% ipython --no-banner

In [1]: import numpy as np

In [2]: import numpy.linalg as la

In [3]: np.set_printoptions(suppress=True, linewidth=100)

In [4]: E = np.load("case7.npy")

In [5]: print(E)
[[ -2  -2  -2  -2  -2  -2  -2  -2  -2  -2  -2  -2  -2  -2  -2]
 [ -2  -4  -4  -4  -4  -4  -4  -4  -4  -4  -4  -4  -4  -4  -4]
 [ -2  -4  -6  -6  -6  -6  -6  -6  -6  -6  -6  -6  -6  -6  -6]
 [ -2  -4  -6  -8  -8  -8  -8  -8  -8  -8  -8  -8  -8  -8  -8]
 [ -2  -4  -6  -8 -10 -10 -10 -10 -10 -10 -10 -10 -10 -10 -10]
 [ -2  -4  -6  -8 -10 -12 -12 -12 -12 -12 -12 -12 -12 -12 -12]
 [ -2  -4  -6  -8 -10 -12 -14 -14 -14 -14 -14 -14 -14 -14 -14]
 [ -2  -4  -6  -8 -10 -12 -14 -16 -16 -16 -16 -16 -16 -16 -16]
 [ -2  -4  -6  -8 -10 -12 -14 -16 -18 -18 -18 -18 -18 -18 -18]
 [ -2  -4  -6  -8 -10 -12 -14 -16 -18 -20 -20 -20 -20 -20 -20]
 [ -2  -4  -6  -8 -10 -12 -14 -16 -18 -20 -22 -22 -22 -22 -22]
 [ -2  -4  -6  -8 -10 -12 -14 -16 -18 -20 -22 -24 -24 -24 -24]
 [ -2  -4  -6  -8 -10 -12 -14 -16 -18 -20 -22 -24 -26 -26 -26]
 [ -2  -4  -6  -8 -10 -12 -14 -16 -18 -20 -22 -24 -26 -28 -28]
 [ -2  -4  -6  -8 -10 -12 -14 -16 -18 -20 -22 -24 -26 -28 -30]]

In [6]: x0 = np.array([1, 1, 1, 0, 0, 2, 2, 0, 2, 2, 0, 0, 0, 0, 0])

In [7]: np.sign((E @ x0).round(6))
Out[7]: array([-1, -1, -1, -1, -1, -1, -1, -1, -1, -1, -1, -1, -1, -1, -1])

In [8]: w, evecs = la.eigh(E)

In [9]: x0 = np.array([3, 1, 3, 1, 0, 1, 0, 2, 2, 0, 0, 0, 1, 0, 3])

In [10]: print(x0 @ E @ x0)
-2324

In [11]: print(np.abs(E).sum(axis=1).max(), np.round(np.abs(w).max(), 3))
240 194.906

In [12]: np.all(la.eigvalsh(E) > 0)
Out[12]: np.False_

In [13]: round(la.eigvalsh(E).min(), 3)
Out[13]: np.float64(-194.906)

In [14]: [round(float(la.det(E[:i, :i])), 2) + 0 for i in range(1, 16)]
Out[14]: 
[-2.0,
 4.0,
 -8.0,
 16.0,
 -32.0,
 64.0,
 -128.0,
 256.0,
 -512.0,
 1024.0,
 -2048.0,
 4096.0,
 -8192.0,
 16384.0,
 -32768.0]

In [15]: t = np.radians(72)

In [16]: Rm = np.eye(15)

In [17]: Rm[8, 8] = Rm[7, 7] = np.cos(t)

In [18]: Rm[8, 7], Rm[7, 8] = -np.sin(t), np.sin(t)

In [19]: Y = E @ Rm.T

In [20]: print(np.allclose(E @ E.T, Y @ Y.T))
True

In [21]: np.round(la.det(Rm), 3), round(np.trace(Rm), 3)
Out[21]: (np.float64(1.0), np.float64(13.618))

In [22]: print(np.allclose(E, E.T))
True

In [23]: np.round(np.abs(la.eigvals(E)).max(), 3)
Out[23]: np.float64(194.906)

In [24]: m1 = np.loadtxt("layer5.csv", delimiter=",")

In [25]: m1.round(3)
Out[25]: 
array([[ -9.514, -11.146,  12.193,   9.218,  -2.679, -19.797,  21.547,  28.401, -16.072,  36.916,
         29.559,  -7.515,  -5.517,  12.352],
       [ -7.667,  -9.894,  10.592,   7.246,  -2.924, -17.955,  18.827,  25.914, -14.333,  32.985,
         25.943,  -6.474,  -5.281,  10.024],
       [ -7.38 ,  -9.694,  10.34 ,   6.938,  -2.96 , -17.659,  18.398,  25.513, -14.053,  32.358,
         25.369,  -6.311,  -5.242,   9.661],
       [ -5.81 ,  -8.569,   8.951,   5.259,  -3.141, -16.001,  16.031,  23.251, -12.479,  28.861,
         22.18 ,  -5.41 ,  -5.011,   7.68 ],
       [ -5.619,  -8.429,   8.78 ,   5.055,  -3.161, -15.794,  15.741,  22.967, -12.282,  28.427,
         21.786,  -5.3  ,  -4.981,   7.439],
       [ -2.824,  -6.226,   6.208,   2.061,  -3.384, -12.528,  11.337,  18.439,  -9.163,  21.672,
         15.723,  -3.643,  -4.462,   3.901],
       [ -1.489,  -5.033,   4.905,   0.632,  -3.416, -10.74 ,   9.094,  15.913,  -7.451,  18.063,
         12.552,  -2.811,  -4.133,   2.206],
       [  0.091,  -3.356,   3.214,  -1.053,  -3.305,  -8.175,   6.153,  12.218,  -5.012,  13.045,
          8.271,  -1.745,  -3.581,   0.185],
       [  0.775,  -2.404,   2.344,  -1.771,  -3.119,  -6.663,   4.617,   9.991,  -3.603,  10.207,
          5.952,  -1.208,  -3.192,  -0.703],
       [  0.915,  -2.163,   2.137,  -1.914,  -3.052,  -6.269,   4.246,   9.403,  -3.243,   9.487,
          5.381,  -1.082,  -3.08 ,  -0.887],
       [  1.   ,  -2.   ,   2.   ,  -2.   ,  -3.   ,  -6.   ,   4.   ,   9.   ,  -3.   ,   9.   ,
          5.   ,  -1.   ,  -3.   ,  -1.   ],
       [  1.046,  -1.905,   1.922,  -2.046,  -2.968,  -5.842,   3.859,   8.763,  -2.858,   8.716,
          4.78 ,  -0.953,  -2.952,  -1.061],
       [  1.119,  -1.741,   1.787,  -2.117,  -2.906,  -5.563,   3.616,   8.343,  -2.61 ,   8.22 ,
          4.399,  -0.873,  -2.865,  -1.16 ],
       [  1.24 ,  -1.394,   1.514,  -2.228,  -2.755,  -4.96 ,   3.117,   7.43 ,  -2.085,   7.166,
          3.611,  -0.713,  -2.667,  -1.328],
       [  1.277,  -0.579,   0.929,  -2.179,  -2.207,  -3.392,   2.007,   5.02 ,  -0.835,   4.577,
          1.832,  -0.391,  -2.059,  -1.425],
       [  1.263,  -0.531,   0.897,  -2.155,  -2.16 ,  -3.286,   1.942,   4.857,  -0.76 ,   4.412,
          1.73 ,  -0.374,  -2.012,  -1.411],
       [  1.258,  -0.514,   0.886,  -2.146,  -2.144,  -3.249,   1.92 ,   4.8  ,  -0.734,   4.355,
          1.694,  -0.369,  -1.996,  -1.406],
       [  0.57 ,   0.089,   0.419,  -1.09 ,  -0.988,  -1.288,   0.903,   1.785,   0.208,   1.589,
          0.358,  -0.177,  -0.923,  -0.635],
       [  0.474,   0.106,   0.376,  -0.936,  -0.851,  -1.103,   0.805,   1.511,   0.23 ,   1.355,
          0.29 ,  -0.162,  -0.799,  -0.526],
       [  0.201,   0.097,   0.225,  -0.456,  -0.426,  -0.552,   0.466,   0.726,   0.196,   0.678,
          0.131,  -0.104,  -0.41 ,  -0.217],
       [  0.103,   0.067,   0.142,  -0.256,  -0.245,  -0.32 ,   0.29 ,   0.412,   0.134,   0.395,
          0.076,  -0.068,  -0.239,  -0.109],
       [ -0.003,  -0.003,  -0.007,   0.01 ,   0.01 ,   0.014,  -0.014,  -0.017,  -0.007,  -0.017,
         -0.003,   0.003,   0.01 ,   0.003],
       [ -0.055,  -0.109,  -0.212,   0.248,   0.268,   0.371,  -0.416,  -0.446,  -0.218,  -0.474,
         -0.105,   0.111,   0.277,   0.046],
       [  0.161,  -0.448,  -0.939,   0.522,   0.777,   1.242,  -1.763,  -1.362,  -0.922,  -1.707,
         -0.517,   0.527,   0.892,  -0.276],
       [  0.198,  -0.475,  -1.005,   0.523,   0.807,   1.307,  -1.883,  -1.424,  -0.981,  -1.806,
         -0.56 ,   0.566,   0.935,  -0.325],
       [  0.664,  -0.737,  -1.702,   0.403,   1.038,   1.919,  -3.128,  -1.973,  -1.558,  -2.8  ,
         -1.049,   0.989,   1.313,  -0.94 ],
       [  1.005,  -0.877,  -2.131,   0.248,   1.126,   2.254,  -3.885,  -2.254,  -1.879,  -3.383,
         -1.379,   1.254,   1.502,  -1.381],
       [  1.027,  -0.885,  -2.157,   0.237,   1.13 ,   2.274,  -3.932,  -2.27 ,  -1.898,  -3.418,
         -1.401,   1.27 ,   1.513,  -1.41 ],
       [  2.18 ,  -1.231,  -3.435,  -0.443,   1.255,   3.178,  -6.161,  -2.976,  -2.742,  -5.102,
         -2.484,   2.072,   1.963,  -2.888],
       [  2.751,  -1.363,  -4.019,  -0.822,   1.268,   3.564,  -7.172,  -3.264,  -3.086,  -5.86 ,
         -3.015,   2.442,   2.133,  -3.616],
       [  4.133,  -1.623,  -5.367,  -1.806,   1.233,   4.417,  -9.494,  -3.883,  -3.806,  -7.601,
         -4.304,   3.303,   2.473,  -5.373],
       [  4.42 ,  -1.669,  -5.638,  -2.017,   1.218,   4.584,  -9.96 ,  -4.002,  -3.941,  -7.951,
         -4.572,   3.477,   2.534,  -5.736],
       [  4.848,  -1.734,  -6.039,  -2.337,   1.191,   4.829, -10.647,  -4.176,  -4.134,  -8.467,
         -4.972,   3.735,   2.621,  -6.278],
       [  5.817,  -1.864,  -6.932,  -3.076,   1.115,   5.367, -12.176,  -4.556,  -4.544,  -9.619,
         -5.883,   4.31 ,   2.802,  -7.505],
       [  6.995,  -1.999,  -7.996,  -3.996,   1.001,   5.997, -13.993,  -4.998,  -4.998, -10.994,
         -6.995,   4.997,   2.999,  -8.994],
       [  8.913,  -2.177,  -9.691,  -5.531,   0.778,   6.986, -16.88 ,  -5.689,  -5.66 , -13.193,
         -8.82 ,   6.096,   3.28 , -11.414],
       [ 10.138,  -2.268, -10.756,  -6.531,   0.618,   7.599, -18.692,  -6.117,  -6.043, -14.581,
         -9.995,   6.789,   3.439, -12.959],
       [ 21.437,  -2.628, -20.235, -16.13 ,  -1.203,  12.951, -34.732,  -9.894,  -8.708, -27.105,
        -21.06 ,  12.986,   4.534, -27.175],
       [ 27.555,  -2.598, -25.225, -21.492,  -2.33 ,  15.741, -43.147, -11.903,  -9.752, -33.813,
        -27.182,  16.264,   4.973, -34.859],
       [ 33.153,  -2.485, -29.743, -26.457,  -3.409,  18.265, -50.755, -13.744, -10.554, -39.939,
        -32.843,  19.238,   5.322, -41.884],
       [ 33.459,  -2.477, -29.99 , -26.73 ,  -3.469,  18.402, -51.169, -13.845, -10.595, -40.274,
        -33.154,  19.4  ,   5.34 , -42.269],
       [ 33.996,  -2.462, -30.421, -27.209,  -3.575,  18.643, -51.896, -14.022, -10.665, -40.862,
        -33.7  ,  19.684,   5.372, -42.943],
       [ 35.736,  -2.41 , -31.817, -28.763,  -3.919,  19.423, -54.244, -14.596, -10.885, -42.765,
        -35.471,  20.603,   5.471, -45.126],
       [ 42.141,  -2.173, -36.933, -34.515,  -5.209,  22.283, -62.846, -16.716, -11.614, -49.775,
        -42.027,  23.976,   5.811, -53.161],
       [ 45.306,  -2.033, -39.449, -37.372,  -5.857,  23.691, -67.074, -17.769, -11.933, -53.239,
        -45.284,  25.636,   5.967, -57.129]])

In [26]: # rank 3

In [27]: Xc = m1 - m1.mean(axis=0)

In [28]: Uu, s, Vh = la.svd(Xc, full_matrices=False)

In [29]: np.searchsorted(np.cumsum(s ** 2) / (s ** 2).sum(), 0.9) + 1
Out[29]: np.int64(1)

In [30]: np.round(s ** 2 / (s ** 2).sum(), 3) + 0
Out[30]: 
array([0.953, 0.042, 0.005, 0.   , 0.   , 0.   , 0.   , 0.   , 0.   , 0.   , 0.   , 0.   , 0.   ,
       0.   ])

In [31]: np.round(Xc.mean(axis=0), 3) + 0
Out[31]: array([0., 0., 0., 0., 0., 0., 0., 0., 0., 0., 0., 0., 0., 0.])

In [32]: print(np.abs(Vh[0]).argmax())
6

In [33]: la.matrix_rank(Xc)
Out[33]: np.int64(3)

In [34]: np.round(Vh[0] * np.sign(Vh[0, np.abs(Vh[0]).argmax()]), 3)
Out[34]: 
array([-0.278, -0.022,  0.27 ,  0.224,  0.008, -0.219,  0.465,  0.22 ,  0.021,  0.446,  0.357,
       -0.173, -0.067,  0.354])

In [35]: print(np.allclose(m1[:-1].T @ la.lstsq(m1[:-1].T, m1[-1])[0], m1[-1]))
True

In [36]: la.lstsq(m1[:-1].T, m1[-1])[2]
Out[36]: np.int32(3)

In [37]: np.abs(np.diag(la.qr(m1)[1])) > 1e-9
Out[37]: 
array([ True,  True,  True, False, False, False, False, False, False, False, False, False, False,
       False])

In [38]: np.round(np.trace(la.pinv(m1) @ m1), 3)
Out[38]: np.float64(3.0)

In [39]: dist = la.norm(m1[:, None] - m1[None], axis=-1)

In [40]: print(np.unravel_index(dist.round(6).argmax(), dist.shape))
(np.int64(0), np.int64(44))

In [41]: dist[6].round(6).argsort(kind="stable")[:4]
Out[41]: array([6, 5, 7, 8])

In [42]: print(np.flatnonzero(dist[6] < dist.mean() / 2))
[ 3  4  5  6  7  8  9 10 11 12 13 14 15 16]

In [43]: la.matrix_rank(m1, rtol=0.1)
Out[43]: np.int64(2)

In [44]: f = np.array([8, 7, 1, 4, 2, 4, 1, 3, 9])

In [45]: J = -2 * np.eye(9) + np.outer(f, f)

In [46]: J
Out[46]: 
array([[62., 56.,  8., 32., 16., 32.,  8., 24., 72.],
       [56., 47.,  7., 28., 14., 28.,  7., 21., 63.],
       [ 8.,  7., -1.,  4.,  2.,  4.,  1.,  3.,  9.],
       [32., 28.,  4., 14.,  8., 16.,  4., 12., 36.],
       [16., 14.,  2.,  8.,  2.,  8.,  2.,  6., 18.],
       [32., 28.,  4., 16.,  8., 14.,  4., 12., 36.],
       [ 8.,  7.,  1.,  4.,  2.,  4., -1.,  3.,  9.],
       [24., 21.,  3., 12.,  6., 12.,  3.,  7., 27.],
       [72., 63.,  9., 36., 18., 36.,  9., 27., 79.]])

In [47]: round(float(la.norm(J, 2) / la.norm(J)), 3)
Out[47]: 1.0

In [48]: [round(float(x), 3) for x in la.svd(J, compute_uv=False)[:3]]
Out[48]: [239.0, 2.0, 2.0]

In [49]: la.matrix_rank(J, rtol=0.1)
Out[49]: np.int64(1)

In [50]: print(np.argsort(-la.norm(J, axis=0).round(6), kind="stable")[:3])
[8 0 1]
